$ ipython --no-banner

In [1]: import numpy as np

In [2]: np.set_printoptions(precision=4, suppress=True, linewidth=120)

In [3]: rd = lambda a: np.round(a, 4) + 0

In [4]: F = np.load("sample13.npy")

In [5]: F
Out[5]: 
array([[3., 1., 0.],
       [0., 3., 1.],
       [0., 0., 3.]])

In [6]: # triangular

In [7]: rng = np.random.default_rng(9864)

In [8]: lab = rng.permutation(3)

In [9]: A2 = F[:, lab] * rng.choice([-1, 1], 3)

In [10]: A2
Out[10]: 
array([[ 3., -0.,  1.],
       [ 0., -1.,  3.],
       [ 0., -3.,  0.]])

In [11]: U, _, VT = np.linalg.svd(F.T @ A2)

In [12]: lab
Out[12]: array([0, 2, 1])

In [13]: [int(np.linalg.matrix_rank(np.linalg.matrix_power(F, p))) for p in range(1, 4)]
Out[13]: [3, 3, 3]

In [14]: np.prod(np.diag(F)), rd(np.linalg.det(F))
Out[14]: (np.float64(27.0), np.float64(27.0))

In [15]: A2 = np.array([[1, 0, 2, 3], [2, 1, 0, 0]])

In [16]: E = A2.T @ A2

In [17]: E
Out[17]: 
array([[5, 2, 2, 3],
       [2, 1, 0, 0],
       [2, 0, 4, 6],
       [3, 0, 6, 9]])

In [18]: # symmetric

In [19]: rd(np.linalg.det(E.T))
Out[19]: np.float64(0.0)

In [20]: np.einsum("ij,ji->", E, E)
Out[20]: np.int64(229)

In [21]: rd(np.linalg.det(2 * E)), rd(np.linalg.det(E))
Out[21]: (np.float64(0.0), np.float64(0.0))

In [22]: np.kron(np.eye(2, dtype=int), E)
Out[22]: 
array([[5, 2, 2, 3, 0, 0, 0, 0],
       [2, 1, 0, 0, 0, 0, 0, 0],
       [2, 0, 4, 6, 0, 0, 0, 0],
       [3, 0, 6, 9, 0, 0, 0, 0],
       [0, 0, 0, 0, 5, 2, 2, 3],
       [0, 0, 0, 0, 2, 1, 0, 0],
       [0, 0, 0, 0, 2, 0, 4, 6],
       [0, 0, 0, 0, 3, 0, 6, 9]])

In [23]: np.einsum("ii->", E)
Out[23]: np.int64(19)

In [24]: P = np.triu(np.array([[5, 3, 1, 4], [1, 3, 5, 2], [0, 0, 1, 5], [1, 0, 0, 5]]), 1) + np.eye(4)

In [25]: A2 = P @ E @ np.linalg.inv(P)

In [26]: rd(np.poly(A2))
Out[26]: array([  1., -19.,  66.,   0.,   0.])

In [27]: rd(np.linalg.det(A2))
Out[27]: np.float64(0.0)

In [28]: [round(float(x), 4) for x in np.linalg.svd(E, compute_uv=False)[:3]]
Out[28]: [14.4244, 4.5756, 0.0]

In [29]: np.argsort(-np.linalg.norm(E, axis=0).round(6), kind="stable")[:3]
Out[29]: array([3, 2, 0])

In [30]: rd(np.linalg.norm(E, 2) / np.linalg.norm(E))
Out[30]: np.float64(0.9532)

In [31]: P = np.triu(np.array([[-2, 2, 2], [-4, 0, -5], [-5, -2, -5]]), 1) + np.eye(3)

In [32]: A2 = P @ F @ np.linalg.inv(P)

In [33]: A2
Out[33]: 
array([[3., 1., 7.],
       [0., 3., 1.],
       [0., 0., 3.]])

In [34]: np.poly(A2)
Out[34]: array([  1.,  -9.,  27., -27.])

In [35]: np.linalg.matrix_rank(E)
Out[35]: np.int64(2)

In [36]: rd(np.linalg.norm(E))
Out[36]: np.float64(15.1327)

In [37]: np.count_nonzero(E)
Out[37]: np.int64(12)

In [38]: np.zeros(4, 4)
Traceback (most recent call last):
  Cell In[38], line 1
    np.zeros(4, 4)
TypeError: Cannot interpret '4' as a data type


In [39]: E - E[0]
Out[39]: 
array([[ 0,  0,  0,  0],
       [-3, -1, -2, -3],
       [-3, -2,  2,  3],
       [-2, -2,  4,  6]])

In [40]: np.abs(E).max()
Out[40]: np.int64(9)

In [41]: E.sum(axis=1)
Out[41]: array([12,  3, 12, 18])

In [42]: E.mean(axis=0)
Out[42]: array([3.  , 0.75, 3.  , 4.5 ])
